% python3 -q
>>> import numpy as np
>>> import numpy.linalg as la
>>> np.set_printoptions(precision=2, suppress=True, linewidth=120)
>>> rnd = lambda a: np.round(a, 2) + 0
>>> W0 = np.load("block18.npy")
>>> rnd(W0)
array([[ 0.64,  0.59,  1.62,  2.32,  0.03,  0.49],
       [-2.06, -0.09,  0.99, -0.27,  1.79,  0.7 ],
       [ 0.13, -1.94, -0.7 ,  1.23,  1.16, -1.38],
       [ 0.13,  2.17, -1.18,  0.42,  1.34, -0.95],
       [ 1.03,  0.1 ,  1.84, -1.26,  0.6 , -1.61],
       [-1.8 ,  0.39,  0.36,  0.53, -1.51, -1.7 ]])
>>> Q, evecs = la.qr(W0[:, :1])[0], la.qr(W0[:, 1:])[0]
>>> sigma = la.svd(Q.T @ evecs, compute_uv=False)
>>> rnd(np.degrees(np.arccos(sigma.clip(0, 1))))
array([90.])
>>> rnd(la.norm(Q @ Q.T - evecs @ evecs.T, 2))
np.float64(1.0)
>>> (sigma > 0.9).sum()
np.int64(0)
>>> rnd(sigma)
array([0.])
>>> A2 = W0 / la.norm(W0, axis=1, keepdims=True)
>>> C2 = A2 @ A2.T
>>> rnd(C2[1])
array([0., 1., 0., 0., 0., 0.])
>>> np.degrees(np.arccos(np.clip(C2[1, 2], -1, 1)))
np.float64(90.0)
>>> (C2 - 2 * np.eye(6)).round(6).argmax(axis=1)
array([1, 0, 0, 0, 0, 0])
>>> rnd(W0[:, 5] @ W0[:, 1])
np.float64(0.0)
>>> rnd(la.svd(W0, compute_uv=False))
array([3., 3., 3., 3., 3., 3.])
>>> rng = np.random.default_rng(568)
>>> lab = rng.permutation(6)
>>> lab
array([1, 4, 3, 5, 2, 0])
>>> A2 = W0[lab][:, lab]
>>> rnd(np.trace(A2))
np.float64(-0.83)
>>> rnd(np.sort(np.abs(la.eigvals(A2))))
array([3., 3., 3., 3., 3., 3.])
>>> rnd(la.det(A2)), rnd(la.det(W0[lab]))
(np.float64(-729.0), np.float64(729.0))
>>> np.allclose(A2, W0)
False
